$ ipython --no-banner

In [1]: import numpy as np

In [2]: np.set_printoptions(precision=2, suppress=True, linewidth=160, legacy="1.25")

In [3]: rnd = lambda a: np.round(a, 2) + 0

In [4]: other = np.array([[1], [-2], [-1], [-1], [-1]])

In [5]: W2 = np.array([[2, 1, 1, -1]])

In [6]: E = other @ W2

In [7]: E
Out[7]: 
array([[ 2,  1,  1, -1],
       [-4, -2, -2,  2],
       [-2, -1, -1,  1],
       [-2, -1, -1,  1],
       [-2, -1, -1,  1]])

In [8]: Uu, sv, Vt = np.linalg.svd(E)

In [9]: evecs = Vt[:(sv > 1e-8).sum()]

In [10]: rng = np.random.default_rng(2703)

In [11]: x0 = E[1] + -1 * E[2] + rng.integers(2) * np.eye(4)[3]

In [12]: x0
Out[12]: array([-2., -1., -1.,  2.])

In [13]: rnd(np.linalg.norm(x0 - evecs.T @ evecs @ x0))
Out[13]: 0.93

In [14]: np.allclose(evecs.T @ evecs @ x0, x0)
Out[14]: False

In [15]: np.linalg.matrix_rank(np.vstack([E, x0]))
Out[15]: 2

In [16]: np.unique(E.round(6), axis=0).shape
Out[16]: (3, 4)

In [17]: rnd(np.trace(np.linalg.pinv(E) @ E))
Out[17]: 1.0

In [18]: np.linalg.inv(E)
LinAlgError: Last 2 dimensions of the array must be square


In [19]: np.allclose(E[:-1].T @ np.linalg.lstsq(E[:-1].T, E[-1])[0], E[-1])
Out[19]: True

In [20]: np.linalg.lstsq(E[:-1].T, E[-1])[2]
Out[20]: 1

In [21]: Uu, sv, Vt = np.linalg.svd(E)

In [22]: rnd(sv)
Out[22]: array([7.48, 0.  , 0.  , 0.  ])

In [23]: np.argmax(sv[:-1] / (sv[1:] + 1e-6)) + 1
Out[23]: 1

In [24]: other = Uu[:, :1] @ np.diag(sv[:1]) @ Vt[:1]

In [25]: np.linalg.matrix_rank(E, rtol=0.05)
Out[25]: 1

In [26]: rnd(np.linalg.norm(E - other) / np.linalg.norm(E))
Out[26]: 0.0

In [27]: rnd(np.linalg.norm(E - other, 2)), rnd(sv[1])
Out[27]: (0.0, 0.0)

In [28]: rnd(np.abs(E - other).max())
Out[28]: 0.0

In [29]: r = np.linalg.matrix_rank(E)

In [30]: r
Out[30]: 1

In [31]: ns = np.linalg.svd(E)[2][r:].T

In [32]: [int(np.linalg.matrix_rank(E[:, :j + 1])) for j in range(4)]
Out[32]: [1, 1, 1, 1]

In [33]: ns.shape
Out[33]: (4, 3)

In [34]: [int(np.linalg.matrix_rank(np.delete(E, i, axis=0))) for i in range(5)]
Out[34]: [1, 1, 1, 1, 1]

In [35]: np.linalg.matrix_rank(E.T @ E), np.linalg.matrix_rank(E @ E.T)
Out[35]: (1, 1)

In [36]: np.allclose(E @ ns, 0)
Out[36]: True

In [37]: A = np.abs(np.array([[5, 0, 4, 3, 4],
    ...:     [4, 3, 1, 4, 3],
    ...:     [1, 5, 1, 2, 0],
    ...:     [4, 1, 0, 0, 1],
    ...:     [1, 5, 4, 1, 5]])) + np.eye(5)

In [38]: A = A / A.sum(axis=1, keepdims=True)

In [39]: rnd(A)
Out[39]: 
array([[0.35, 0.  , 0.24, 0.18, 0.24],
       [0.25, 0.25, 0.06, 0.25, 0.19],
       [0.1 , 0.5 , 0.2 , 0.2 , 0.  ],
       [0.57, 0.14, 0.  , 0.14, 0.14],
       [0.06, 0.29, 0.24, 0.06, 0.35]])

In [40]: x0 = np.array([-2, 0, -1, 3, 0])

In [41]: y = A @ x0

In [42]: rnd(y)
Out[42]: array([-0.41,  0.19,  0.2 , -0.71, -0.18])

In [43]: rnd(np.linalg.solve(A, 3 * y))
Out[43]: array([-6.,  0., -3.,  9.,  0.])

In [44]: rnd(np.linalg.solve(A, y))
Out[44]: array([-2.,  0., -1.,  3.,  0.])

In [45]: rnd(np.linalg.solve(A, y + A[:, 0]))
Out[45]: array([-1.,  0., -1.,  3.,  0.])

In [46]: mat = np.loadtxt("data.csv", delimiter=",")

In [47]: mat
Out[47]: 
array([[2., 0.],
       [0., 8.]])

In [48]: np.einsum("ii->", mat)
Out[48]: 10.0

In [49]: rnd(np.linalg.det(2 * mat)), rnd(np.linalg.det(mat))
Out[49]: (64.0, 16.0)

In [50]: np.kron(np.eye(2, dtype=int), mat)
Out[50]: 
array([[2., 0., 0., 0.],
       [0., 8., 0., 0.],
       [0., 0., 2., 0.],
       [0., 0., 0., 8.]])

In [51]: np.einsum("ij,ji->", mat, mat)
Out[51]: 68.0

In [52]: rnd(np.linalg.det(mat.T))
Out[52]: 16.0

In [53]: rnd(np.linalg.det(mat[::-1]))
Out[53]: -16.0

In [54]: z = rng.integers(0, 3, 4)

In [55]: F = np.array([[-1, 2, 0, 2], [-2, -1, -1, -2], [-2, -2, 0, 1], [0, 1, 0, 2]]) * (z[:, None] == z)

In [56]: F
Out[56]: 
array([[-1,  0,  0,  2],
       [ 0, -1, -1,  0],
       [ 0, -2,  0,  0],
       [ 0,  0,  0,  2]])

In [57]: x0 = np.array([2, 1, 0, 3])

In [58]: h = np.maximum(F @ x0, 0)

In [59]: np.maximum(F @ x0, 0) - np.maximum(-F @ x0, 0)
Out[59]: array([ 4, -1, -2,  6])

In [60]: X = np.load("x.npy")

In [61]: X
Out[61]: 
array([[-4,  4, -6, -4, -6, -8],
       [ 0,  7, -3,  1,  1,  4],
       [ 0, -5,  3, -3, -1, -8],
       [ 3, -7,  6,  3,  4,  5],
       [ 4, -3,  6,  3,  6,  6],
       [ 3,  1,  3,  3,  5,  7]])

In [62]: # looks like rank 3

In [63]: rnd(np.linalg.norm(X[4], 1)), rnd(np.linalg.norm(X[4], np.inf))
Out[63]: (28.0, 6.0)

In [64]: np.linalg.norm(X, axis=1).argmax()
Out[64]: 0

In [65]: rnd(np.linalg.norm(X, axis=1))
Out[65]: array([13.56,  8.72, 10.39, 12.  , 11.92, 10.1 ])

In [66]: rnd(np.trace(np.linalg.pinv(X) @ X))
Out[66]: 3.0

In [67]: np.unique(X.round(6), axis=0).shape
Out[67]: (6, 6)

In [68]: np.linalg.lstsq(X[:-1].T, X[-1])[2]
Out[68]: 3

In [69]: z = rng.permutation(6)

In [70]: z
Out[70]: array([2, 5, 0, 4, 1, 3])

In [71]: other = X[z][:, z]

In [72]: other
Out[72]: 
array([[ 3, -8,  0, -1, -5, -3],
       [ 3,  7,  3,  5,  1,  3],
       [-6, -8, -4, -6,  4, -4],
       [ 6,  6,  4,  6, -3,  3],
       [-3,  4,  0,  1,  7,  1],
       [ 6,  5,  3,  4, -7,  3]])

In [73]: rnd(np.linalg.det(other)), rnd(np.linalg.det(X[z]))
Out[73]: (0.0, 0.0)

In [74]: rnd(np.sort(np.abs(np.linalg.eigvals(other))))
Out[74]: array([ 0.  ,  0.  ,  0.  ,  3.11, 11.89, 11.89])

In [75]: np.diag(other)
Out[75]: array([ 3,  7, -4,  6,  7,  3])

In [76]: J = np.loadtxt("test5.csv", delimiter=",")

In [77]: J
Out[77]: 
array([[0., 0., 1., 0.],
       [1., 0., 0., 0.],
       [0., 0., 0., 1.],
       [0., 1., 0., 0.]])

In [78]: # a transition matrix

In [79]: th = np.radians(180)

In [80]: r_ = np.eye(6)

In [81]: r_[0, 0] = r_[4, 4] = np.cos(th)

In [82]: r_[0, 4], r_[4, 0] = -np.sin(th), np.sin(th)

In [83]: rnd(r_)
Out[83]: 
array([[-1.,  0.,  0.,  0.,  0.,  0.],
       [ 0.,  1.,  0.,  0.,  0.,  0.],
       [ 0.,  0.,  1.,  0.,  0.,  0.],
       [ 0.,  0.,  0.,  1.,  0.,  0.],
       [ 0.,  0.,  0.,  0., -1.,  0.],
       [ 0.,  0.,  0.,  0.,  0.,  1.]])

In [84]: other = X @ r_.T

In [85]: np.abs(other - X).max(axis=0)
Out[85]: array([ 8.,  0.,  0.,  0., 12.,  0.])

In [86]: rnd(np.linalg.svd(X, compute_uv=False)), rnd(np.linalg.svd(other, compute_uv=False))
Out[86]: 
(array([23.32, 14.16,  3.46,  0.  ,  0.  ,  0.  ]),
 array([23.32, 14.16,  3.46,  0.  ,  0.  ,  0.  ]))

In [87]: J.reshape(-1, 2)
Out[87]: 
array([[0., 0.],
       [1., 0.],
       [1., 0.],
       [0., 0.],
       [0., 0.],
       [0., 1.],
       [0., 1.],
       [0., 0.]])

In [88]: blk = J.reshape(4, 2, -1)

In [89]: blk[:, 0]
Out[89]: 
array([[0., 0.],
       [1., 0.],
       [0., 0.],
       [0., 1.]])

In [90]: np.einsum("ihd,ihd->ih", blk, blk)
Out[90]: 
array([[0., 1.],
       [1., 0.],
       [0., 1.],
       [1., 0.]])

In [91]: blk.transpose(1, 0, 2)
Out[91]: 
array([[[0., 0.],
        [1., 0.],
        [0., 0.],
        [0., 1.]],

       [[1., 0.],
        [0., 0.],
        [0., 1.],
        [0., 0.]]])

In [92]: np.einsum("ihd,jhd->hij", blk, blk).shape
Out[92]: (2, 4, 4)
